$ ipython --no-banner

In [1]: import numpy as np

In [2]: np.set_printoptions(precision=2, suppress=True, linewidth=100, legacy="1.25")

In [3]: arr = np.tril(np.array([[4, 4, 2, 1, 3],
   ...:     [1, 2, 5, 5, 1],
   ...:     [3, 2, 5, 4, 2],
   ...:     [5, 1, 3, 2, 2],
   ...:     [5, 2, 3, 2, 3]]), -1) + np.eye(5, dtype=int)

In [4]: arr
Out[4]: 
array([[1, 0, 0, 0, 0],
       [1, 1, 0, 0, 0],
       [3, 2, 1, 0, 0],
       [5, 1, 3, 1, 0],
       [5, 2, 3, 2, 1]])

In [5]: Q, R = np.linalg.qr(arr)

In [6]: np.abs(np.diag(R))
Out[6]: array([7.81, 1.44, 0.87, 0.75, 0.14])

In [7]: round(abs(R[0, 0]), 2), round(np.linalg.norm(arr[:, 0]), 2)
Out[7]: (7.81, 7.81)

In [8]: np.round(np.trace(Q @ Q.T), 2)
Out[8]: 5.0

In [9]: W0 = np.load("block14.npy")

In [10]: W0
Out[10]: 
array([[ 0.,  3.,  0.,  2.,  3.,  3.,  1.],
       [ 3.,  3.,  2.,  0.,  8.,  9.,  7.],
       [ 3.,  2.,  3.,  0.,  8.,  5.,  3.],
       [ 2.,  1.,  0.,  2.,  5.,  7.,  5.],
       [ 0.,  0.,  0.,  0., -3., -1.,  3.],
       [ 0.,  0.,  0.,  0.,  2.,  3.,  1.],
       [ 0.,  0.,  0.,  0., -2.,  3., -1.]])

In [11]: r0 = np.array([0, 1, 1, 1, 1, 2, 1])

In [12]: Y = W0 + np.outer(r0, np.eye(7)[5])

In [13]: Y
Out[13]: 
array([[ 0.,  3.,  0.,  2.,  3.,  3.,  1.],
       [ 3.,  3.,  2.,  0.,  8., 10.,  7.],
       [ 3.,  2.,  3.,  0.,  8.,  6.,  3.],
       [ 2.,  1.,  0.,  2.,  5.,  8.,  5.],
       [ 0.,  0.,  0.,  0., -3.,  0.,  3.],
       [ 0.,  0.,  0.,  0.,  2.,  5.,  1.],
       [ 0.,  0.,  0.,  0., -2.,  4., -1.]])

In [14]: round(np.linalg.det(Y) / np.linalg.det(W0), 2), round(1 + np.linalg.solve(W0, r0)[5], 2)
Out[14]: (1.5, 1.5)

In [15]: np.linalg.matrix_rank(Y - W0)
Out[15]: 1

In [16]: round(float(np.linalg.norm(Y, "nuc")), 2)
Out[16]: 40.4

In [17]: np.linalg.norm(Y, axis=1)
Out[17]: array([ 5.66, 15.33, 11.45, 11.09,  4.24,  5.48,  4.58])

In [18]: (W0 + W0.T) / 2
Out[18]: 
array([[ 0. ,  3. ,  1.5,  2. ,  1.5,  1.5,  0.5],
       [ 3. ,  3. ,  2. ,  0.5,  4. ,  4.5,  3.5],
       [ 1.5,  2. ,  3. ,  0. ,  4. ,  2.5,  1.5],
       [ 2. ,  0.5,  0. ,  2. ,  2.5,  3.5,  2.5],
       [ 1.5,  4. ,  4. ,  2.5, -3. ,  0.5,  0.5],
       [ 1.5,  4.5,  2.5,  3.5,  0.5,  3. ,  2. ],
       [ 0.5,  3.5,  1.5,  2.5,  0.5,  2. , -1. ]])

In [19]: np.trace(W0)
Out[19]: 7.0

In [20]: (W0 - W0.T) / 2
Out[20]: 
array([[ 0. ,  0. , -1.5,  0. ,  1.5,  1.5,  0.5],
       [ 0. ,  0. ,  0. , -0.5,  4. ,  4.5,  3.5],
       [ 1.5,  0. ,  0. ,  0. ,  4. ,  2.5,  1.5],
       [ 0. ,  0.5,  0. ,  0. ,  2.5,  3.5,  2.5],
       [-1.5, -4. , -4. , -2.5,  0. , -1.5,  2.5],
       [-1.5, -4.5, -2.5, -3.5,  1.5,  0. , -1. ],
       [-0.5, -3.5, -1.5, -2.5, -2.5,  1. ,  0. ]])

In [21]: np.linalg.matrix_power(W0, 3)
Out[21]: 
array([[ 59.,  88.,  40.,  34., 124., 443., 223.],
       [114., 141.,  80.,  42., 320., 742., 352.],
       [114., 140.,  81.,  42., 272., 642., 324.],
       [ 55.,  66.,  28.,  30., 174., 461., 193.],
       [  0.,   0.,   0.,   0.,  41., -13.,  25.],
       [  0.,   0.,   0.,   0.,  10.,  56.,  -4.],
       [  0.,   0.,   0.,   0., -22.,   4.,  52.]])

In [22]: np.round(np.abs(np.linalg.eigvals(W0)).max(), 2)
Out[22]: 6.74

In [23]: J = np.load("a.npy")

In [24]: J
Out[24]: 
array([[ 0.47,  2.4 ,  1.47],
       [ 0.14,  1.05,  0.5 ],
       [-0.29, -1.49, -0.92],
       [ 0.55,  2.48,  1.48],
       [ 0.54,  3.02,  1.76],
       [ 0.25,  1.55,  0.92],
       [-0.23, -0.95, -0.57],
       [ 0.13,  0.52,  0.33],
       [ 0.08,  0.49,  0.25],
       [-0.41, -2.03, -1.12],
       [-0.93, -3.95, -2.44],
       [-0.59, -3.  , -1.87],
       [-0.68, -3.5 , -2.07],
       [-0.12, -0.52, -0.33],
       [ 0.44,  1.92,  1.23],
       [-0.23, -1.02, -0.62],
       [-0.08, -0.5 , -0.29]])

In [25]: Xc = J - J.mean(axis=0)

In [26]: V = np.linalg.svd(Xc)[2][:1]

In [27]: Y = Xc - Xc @ V.T @ V

In [28]: round(float(np.linalg.norm(Y) / np.linalg.norm(Xc)), 2)
Out[28]: 0.03

In [29]: np.linalg.norm(Y, axis=1).round(6).argmax()
Out[29]: 1

In [30]: Y.std(axis=0)
Out[30]: array([0.04, 0.03, 0.04])

In [31]: hat = J @ np.linalg.solve(J.T @ J, J.T)

In [32]: np.round(np.linalg.eigvalsh(hat), 2) + 0
Out[32]: array([0., 0., 0., 0., 0., 0., 0., 0., 0., 0., 0., 0., 0., 0., 1., 1., 1.])

In [33]: np.diag(hat)
Out[33]: 
array([0.14, 0.36, 0.07, 0.17, 0.28, 0.18, 0.06, 0.02, 0.04, 0.35, 0.57, 0.34, 0.2 , 0.01, 0.16,
       0.03, 0.02])

In [34]: round(np.trace(hat), 2)
Out[34]: 3.0

In [35]: hat @ J[:, 2]
Out[35]: 
array([ 1.47,  0.5 , -0.92,  1.48,  1.76,  0.92, -0.57,  0.33,  0.25, -1.12, -2.44, -1.87, -2.07,
       -0.33,  1.23, -0.62, -0.29])

In [36]: np.allclose(hat @ hat, hat)
Out[36]: True

In [37]: Xc = (J - J.mean(axis=0)) / J.std(axis=0)

In [38]: np.argwhere(np.abs(Xc) > 2)
Out[38]: array([[10,  0]])

In [39]: Xc.std(axis=0)
Out[39]: array([1., 1., 1.])

In [40]: c = np.linalg.lstsq(np.delete(Xc, 2, axis=1), Xc[:, 2])[0]

In [41]: round(1 - np.var(Xc[:, 2] - np.delete(Xc, 2, axis=1) @ c), 2)
Out[41]: 1.0

In [42]: np.abs(c).argmax()
Out[42]: 1

In [43]: rng = np.random.default_rng(92982)

In [44]: Y = J + rng.integers(-2, 3, (17, 1)) @ rng.integers(-2, 3, (1, 3))

In [45]: Y
Out[45]: 
array([[ 2.47,  3.4 ,  2.47],
       [ 0.14,  1.05,  0.5 ],
       [ 3.71,  0.51,  1.08],
       [ 0.55,  2.48,  1.48],
       [ 2.54,  4.02,  2.76],
       [ 4.25,  3.55,  2.92],
       [-4.23, -2.95, -2.57],
       [ 4.13,  2.52,  2.33],
       [-1.92, -0.51, -0.75],
       [-4.41, -4.03, -3.12],
       [-2.93, -4.95, -3.44],
       [-2.59, -4.  , -2.87],
       [-2.68, -4.5 , -3.07],
       [ 3.88,  1.48,  1.67],
       [ 4.44,  3.92,  3.23],
       [ 1.77, -0.02,  0.38],
       [-4.08, -2.5 , -2.29]])

In [46]: np.linalg.matrix_rank(Y - J, tol=1e-8)
Out[46]: 1

In [47]: Y - J
Out[47]: 
array([[ 2.,  1.,  1.],
       [ 0.,  0.,  0.],
       [ 4.,  2.,  2.],
       [ 0.,  0.,  0.],
       [ 2.,  1.,  1.],
       [ 4.,  2.,  2.],
       [-4., -2., -2.],
       [ 4.,  2.,  2.],
       [-2., -1., -1.],
       [-4., -2., -2.],
       [-2., -1., -1.],
       [-2., -1., -1.],
       [-2., -1., -1.],
       [ 4.,  2.,  2.],
       [ 4.,  2.,  2.],
       [ 2.,  1.,  1.],
       [-4., -2., -2.]])

In [48]: gram = np.cov(J, rowvar=False)

In [49]: J.std(axis=0)
Out[49]: array([0.43, 2.08, 1.25])

In [50]: np.argwhere(np.triu(np.abs(np.corrcoef(J.T)) > 0.8, 1))
Out[50]: 
array([[0, 1],
       [0, 2],
       [1, 2]])

In [51]: np.corrcoef(J.T)
Out[51]: 
array([[1.  , 0.99, 1.  ],
       [0.99, 1.  , 1.  ],
       [1.  , 1.  , 1.  ]])

In [52]: gram.shape
Out[52]: (3, 3)

In [53]: M = np.loadtxt("w.csv", delimiter=",")

In [54]: M
Out[54]: 
array([[  1.83,  -3.59,  -2.69,  -0.46,  -1.8 ],
       [  1.97,   1.05, -19.8 ,  -1.9 ,   6.9 ],
       [ -5.37,  -0.35,  -4.42,   3.38,  -0.19],
       [ -0.63,  -7.11,  -1.75,  -0.82,  -6.46],
       [ -0.12,  10.69,   8.39,   0.37,   5.38],
       [  2.41,   1.46,  -0.02,   0.11,   3.56],
       [ -0.52,  -6.53,  14.02,   1.41,  -5.59],
       [ -0.44,  -9.42,  17.62,  -2.36, -10.93],
       [ -1.69,  10.92,  10.13,   5.73,   8.22],
       [ -8.31,   2.71,  -8.19,  -0.31,   6.36],
       [ -0.45,  -4.15,  -1.62,  -2.43,  -3.98],
       [ -5.36,  -4.47,  -2.6 ,  -3.12,  -1.77],
       [ -7.17,  12.33,  -7.46,  -0.49,   7.23],
       [ -2.2 ,  -7.52,   0.57,  -1.05,  -7.36]])

In [55]: hat = M @ np.linalg.solve(M.T @ M, M.T)

In [56]: np.trace(hat)
Out[56]: 5.0

In [57]: np.allclose(hat @ hat, hat)
Out[57]: True

In [58]: np.round(np.linalg.eigvalsh(hat), 2) + 0
Out[58]: array([0., 0., 0., 0., 0., 0., 0., 0., 0., 1., 1., 1., 1., 1.])

In [59]: Xc = (M - M.mean(axis=0)) / M.std(axis=0)

In [60]: np.argwhere(np.abs(Xc) > 2)
Out[60]: 
array([[1, 2],
       [8, 3]])

In [61]: c = np.linalg.lstsq(np.delete(Xc, 4, axis=1), Xc[:, 4])[0]

In [62]: c
Out[62]: array([ 0.07,  0.81, -0.36,  0.11])

In [63]: x0 = np.array([5, 5, 1, 2, 1])

In [64]: rhs = M @ x0

In [65]: try:
    ...:     np.linalg.solve(M, rhs)
    ...: except np.linalg.LinAlgError as e:
    ...:     print(repr(e))
    ...: 
LinAlgError('Last 2 dimensions of the array must be square')

In [66]: np.linalg.lstsq(M, rhs)[0]
Out[66]: array([5., 5., 1., 2., 1.])

In [67]: np.linalg.solve(M.T @ M, M.T @ rhs)
Out[67]: array([5., 5., 1., 2., 1.])

In [68]: rhs = rhs + 0.3 * rng.normal(size=14)

In [69]: rhs
Out[69]: 
array([-13.97,  -1.27, -26.58, -48.53,  67.53,  22.98, -24.28, -47.75,  75.78, -30.46, -33.14,
       -59.95,  24.79, -57.15])

In [70]: c, *_ = np.linalg.lstsq(M, rhs)

In [71]: c.round()
Out[71]: array([5., 5., 1., 2., 1.])

In [72]: round(float(np.linalg.norm(rhs - M @ c)), 2)
Out[72]: 0.58

In [73]: c
Out[73]: array([5.02, 5.04, 0.98, 1.99, 0.95])

In [74]: Uu, sv, vt = np.linalg.svd(M, full_matrices=False)

In [75]: np.abs(vt[0])
Out[75]: array([0.09, 0.44, 0.75, 0.02, 0.49])

In [76]: sv
Out[76]: array([39.61, 29.69, 13.74,  6.8 ,  5.1 ])

In [77]: round(float(np.sqrt((sv ** 2).sum())), 2), round(float(np.linalg.norm(M)), 2)
Out[77]: (52.07, 52.07)

In [78]: sv / sv[0]
Out[78]: array([1.  , 0.75, 0.35, 0.17, 0.13])

In [79]: mat = np.array([[0, 16, 8, 9], [16, 0, 15, 14], [8, 15, 16, 8], [9, 14, 8, 14]])

In [80]: gram = mat.T @ mat

In [81]: np.trace(gram), (mat ** 2).sum()
Out[81]: (2224, 2224)

In [82]: np.linalg.matrix_rank(gram)
Out[82]: 4

In [83]: gram
Out[83]: 
array([[401, 246, 440, 414],
       [246, 677, 480, 460],
       [440, 480, 609, 522],
       [414, 460, 522, 537]])

In [84]: np.linalg.eigvalsh(gram)[::-1]
Out[84]: array([1860.75,  305.62,   50.14,    7.48])

In [85]: np.diag(gram)
Out[85]: array([401, 677, 609, 537])

In [86]: np.allclose(gram, gram.T)
Out[86]: True

In [87]: vals, V = np.linalg.eigh(mat)

In [88]: x0 = np.array([2, -3, -3, -1])

In [89]: (np.sign(V[:, -1].round(6)) == np.sign(V[0, -1].round(6))).astype(int)
Out[89]: array([1, 1, 1, 1])

In [90]: V * np.maximum(vals, 0) @ V.T
Out[90]: 
array([[ 6.99,  8.84,  9.12,  9.45],
       [ 8.84, 11.25, 12.11, 11.57],
       [ 9.12, 12.11, 16.96,  8.95],
       [ 9.45, 11.57,  8.95, 15.02]])

In [91]: np.abs(mat).sum(axis=1).max(), round(np.abs(vals).max(), 2)
Out[91]: (47, 43.14)

In [92]: x0 = np.array([2, 3, -5, 5])

In [93]: rhs = mat @ x0

In [94]: rhs
Out[94]: array([53, 27, 21, 90])

In [95]: np.round(np.linalg.solve(mat, mat[:, 2]), 2) + 0
Out[95]: array([0., 0., 1., 0.])

In [96]: np.linalg.solve(mat, rhs)
Out[96]: array([ 2.,  3., -5.,  5.])

In [97]: np.linalg.solve(mat, 4 * rhs)
Out[97]: array([  8.,  12., -20.,  20.])

In [98]: K = np.loadtxt("x.csv", delimiter=",")

In [99]: K
Out[99]: 
array([[0.13, 0.27, 0.6 ],
       [0.44, 0.56, 0.  ],
       [0.43, 0.14, 0.43]])

In [100]: # rows sum to 1

In [101]: np.linalg.matrix_power(K, 2)
Out[101]: 
array([[0.39, 0.27, 0.34],
       [0.3 , 0.43, 0.26],
       [0.3 , 0.25, 0.44]])

In [102]: K.sum(axis=1)
Out[102]: array([1., 1., 1.])

In [103]: K @ np.ones(3)
Out[103]: array([1., 1., 1.])

In [104]: pr = np.eye(3)[2]

In [105]: for _ in range(3):
     ...:     pr = pr @ K
     ...:     print(pr.round(2))
     ...: 
[0.43 0.14 0.43]
[0.3  0.25 0.44]
[0.34 0.29 0.37]

In [106]: A = np.load("dump.npy")

In [107]: A
Out[107]: 
array([[ 2,  4,  2,  2, -4, -2],
       [ 0,  0,  0,  0,  0,  0]])

In [108]: # row 0 is much longer than the rest

In [109]: Uu, sv, vt = np.linalg.svd(A)

In [110]: sv
Out[110]: array([6.93, 0.  ])

In [111]: np.argmax(sv[:-1] / (sv[1:] + 1e-6)) + 1
Out[111]: 1

In [112]: Y = Uu[:, :1] @ np.diag(sv[:1]) @ vt[:1]

In [113]: np.round(np.linalg.norm(A - Y) / np.linalg.norm(A), 2)
Out[113]: 0.0

In [114]: Y = A + rng.integers(-2, 3, (2, 1)) @ rng.integers(-2, 3, (1, 6))

In [115]: Y
Out[115]: 
array([[ 6,  6,  0, -2, -8, -2],
       [-4, -2,  2,  4,  4,  0]])

In [116]: np.linalg.matrix_rank(Y - A, tol=1e-8)
Out[116]: 1

In [117]: Y - A
Out[117]: 
array([[ 4,  2, -2, -4, -4,  0],
       [-4, -2,  2,  4,  4,  0]])

In [118]: np.round(np.linalg.svd(Y - A, compute_uv=False), 2) + 0
Out[118]: array([10.58,  0.  ])

In [119]: np.abs(Y - A).sum(axis=1)
Out[119]: array([16, 16])

In [120]: r0, r1 = Y[1], Y[0]

In [121]: r0 @ r1
Out[121]: -76

In [122]: pr = (r0 @ r1) / (r0 @ r0) * r0

In [123]: r1 - pr
Out[123]: array([ 0.57,  3.29,  2.71,  3.43, -2.57, -2.  ])

In [124]: feats = np.loadtxt("mat.csv", delimiter=",")

In [125]: feats
Out[125]: 
array([[ 0.,  0., -3.,  0.],
       [ 0.,  0.,  0.,  1.],
       [ 0.,  3.,  0.,  0.],
       [ 1.,  0.,  0.,  0.]])

In [126]: Y = feats / np.sqrt((feats ** 2).mean(axis=1, keepdims=True))

In [127]: np.linalg.matrix_rank(Y) == np.linalg.matrix_rank(feats)
Out[127]: True

In [128]: Y = np.array([[-2, 3], [-3, -1], [2, -3], [3, 0]])

In [129]: np.vstack([feats, Y.T]).shape
Out[129]: (6, 4)

In [130]: np.einsum("ij,ij->i", feats, feats)
Out[130]: array([9., 1., 9., 1.])

In [131]: np.einsum("ik,kj->ji", feats, Y)
Out[131]: 
array([[-6.,  3., -9., -2.],
       [ 9.,  0., -3.,  3.]])

In [132]: np.einsum("ik,kj->ij", feats, Y)
Out[132]: 
array([[-6.,  9.],
       [ 3.,  0.],
       [-9., -3.],
       [-2.,  3.]])

In [133]: def softmax(z):
     ...:     e = np.exp(z - z.max(axis=-1, keepdims=True))
     ...:     return e / e.sum(axis=-1, keepdims=True)
     ...: 

In [134]: softmax(feats[3] + -2)
Out[134]: array([0.48, 0.17, 0.17, 0.17])

In [135]: softmax(feats[3])
Out[135]: array([0.48, 0.17, 0.17, 0.17])

In [136]: S = feats @ feats.T / np.sqrt(4)

In [137]: softmax(S)
Out[137]: 
array([[0.97, 0.01, 0.01, 0.01],
       [0.22, 0.35, 0.22, 0.22],
       [0.01, 0.01, 0.97, 0.01],
       [0.22, 0.22, 0.22, 0.35]])

In [138]: softmax(S + np.triu(np.full(S.shape, -np.inf), 1))
Out[138]: 
array([[1.  , 0.  , 0.  , 0.  ],
       [0.38, 0.62, 0.  , 0.  ],
       [0.01, 0.01, 0.98, 0.  ],
       [0.22, 0.22, 0.22, 0.35]])
